% ipython --no-banner

In [1]: import numpy as np

In [2]: from numpy import linalg as LA

In [3]: np.set_printoptions(precision=2, suppress=True, linewidth=140)

In [4]: tidy = lambda a: np.round(a, 2) + 0

In [5]: M = np.load("dump.npy")

In [6]: print(tidy(M))
[[ 0.03  0.11 -0.06  0.06  0.06 -0.01  0.06 -0.01  0.07]
 [ 0.11  0.38 -0.2   0.2   0.2  -0.02  0.2  -0.02  0.25]
 [-0.06 -0.2   0.11 -0.11 -0.11  0.01 -0.11  0.01 -0.13]
 [ 0.06  0.2  -0.11  0.11  0.11 -0.01  0.11 -0.01  0.13]
 [ 0.06  0.2  -0.11  0.11  0.11 -0.01  0.11 -0.01  0.13]
 [-0.01 -0.02  0.01 -0.01 -0.01  0.   -0.01  0.   -0.01]
 [ 0.06  0.2  -0.11  0.11  0.11 -0.01  0.11 -0.01  0.13]
 [-0.01 -0.02  0.01 -0.01 -0.01  0.   -0.01  0.   -0.01]
 [ 0.07  0.25 -0.13  0.13  0.13 -0.01  0.13 -0.01  0.16]]

In [7]: print(tidy(LA.norm(M, 2)))
1.0

In [8]: print(tidy(LA.norm(M[6], 1)), tidy(LA.norm(M[6], np.inf)))
0.84 0.2

In [9]: print(LA.norm(M, axis=1).argmax())
1

In [10]: U, sv, vt = LA.svd(M)

In [11]: evecs = vt[:(sv > 1e-8).sum()]

In [12]: rng = np.random.default_rng(975120)

In [13]: x0 = M[1] + 3 * M[4] + rng.integers(2) * np.eye(9)[4]

In [14]: print(tidy(x0))
[ 0.29  0.98 -0.52  0.52  1.52 -0.06  0.52 -0.06  0.64]

In [15]: print(tidy(np.diag(evecs.T @ evecs)))
[0.03 0.38 0.11 0.11 0.11 0.   0.11 0.   0.16]

In [16]: print(tidy(evecs.T @ evecs))
[[ 0.03  0.11 -0.06  0.06  0.06 -0.01  0.06 -0.01  0.07]
 [ 0.11  0.38 -0.2   0.2   0.2  -0.02  0.2  -0.02  0.25]
 [-0.06 -0.2   0.11 -0.11 -0.11  0.01 -0.11  0.01 -0.13]
 [ 0.06  0.2  -0.11  0.11  0.11 -0.01  0.11 -0.01  0.13]
 [ 0.06  0.2  -0.11  0.11  0.11 -0.01  0.11 -0.01  0.13]
 [-0.01 -0.02  0.01 -0.01 -0.01  0.   -0.01  0.   -0.01]
 [ 0.06  0.2  -0.11  0.11  0.11 -0.01  0.11 -0.01  0.13]
 [-0.01 -0.02  0.01 -0.01 -0.01  0.   -0.01  0.   -0.01]
 [ 0.07  0.25 -0.13  0.13  0.13 -0.01  0.13 -0.01  0.16]]

In [17]: print(LA.matrix_rank(np.vstack([M, x0])))
2

In [18]: print(np.allclose(evecs.T @ evecs @ x0, x0))
False

In [19]: W0 = np.load("block1.npy")

In [20]: print(tidy(W0))
[[ 1.78  2.22 -2.43]
 [ 2.09  1.91 -1.82]
 [ 1.63  2.37 -2.74]
 [ 3.42  0.58  0.84]
 [ 2.07  1.93 -1.86]
 [ 3.03  0.97  0.06]
 [ 1.82  2.18 -2.35]
 [ 1.2   2.8  -3.61]
 [ 3.15  0.85  0.3 ]
 [ 1.94  2.06 -2.13]
 [ 1.52  2.48 -2.97]
 [ 2.07  1.93 -1.86]
 [ 1.89  2.11 -2.22]
 [ 2.02  1.98 -1.96]
 [ 1.46  2.54 -3.07]
 [ 3.72  0.28  1.43]
 [ 2.39  1.61 -1.21]
 [ 2.88  1.12 -0.24]]

In [21]: U, sv, vt = LA.svd(W0)

In [22]: print(np.argmax(sv[:-1] / (sv[1:] + 1e-6)) + 1)
2

In [23]: print(tidy(sv))
[14.02  6.71  0.  ]

In [24]: Y = U[:, :2] @ np.diag(sv[:2]) @ vt[:2]

In [25]: print(tidy(LA.norm(W0 - Y) / LA.norm(W0)))
0.0

In [26]: print(LA.matrix_rank(W0, rtol=0.05))
2

In [27]: print(LA.matrix_rank(Y))
2

In [28]: cent = W0[[8, 13]].astype(float)

In [29]: for _ in range(5):
    ...:     z = LA.norm(W0[:, None] - cent, axis=-1).argmin(axis=1)
    ...:     cent = np.array([W0[z == j].mean(axis=0) for j in range(2)])
    ...: 

In [30]: print(z)
[1 1 1 0 1 0 1 1 0 1 1 1 1 1 1 0 1 0]

In [31]: print(np.bincount(z))
[ 5 13]

In [32]: D = LA.norm(W0[:, None] - W0[None], axis=-1)

In [33]: print(D.shape)
(18, 18)

In [34]: print(D[17].round(6).argsort(kind="stable")[:4])
[17  5  8 16]

In [35]: print(np.flatnonzero(D[17] < D.mean() / 2))
[ 5  8 17]

In [36]: f = np.array([1, 2, 0, 2, 1]) + 0.5

In [37]: arr = np.outer(f, f) / (f @ f)

In [38]: print(tidy(arr))
[[0.13 0.22 0.04 0.22 0.13]
 [0.22 0.36 0.07 0.36 0.22]
 [0.04 0.07 0.01 0.07 0.04]
 [0.22 0.36 0.07 0.36 0.22]
 [0.13 0.22 0.04 0.22 0.13]]

In [39]: U, sv, vt = LA.svd(arr)

In [40]: print(np.argmax(sv[:-1] / (sv[1:] + 1e-6)) + 1)
1

In [41]: print(tidy(sv))
[1. 0. 0. 0. 0.]

In [42]: Y = U[:, :1] @ np.diag(sv[:1]) @ vt[:1]

In [43]: print(tidy(np.abs(arr - Y).max()))
0.0

In [44]: print(tidy(LA.norm(arr - Y) / LA.norm(arr)))
0.0

In [45]: print(LA.matrix_rank(arr, rtol=0.05))
1
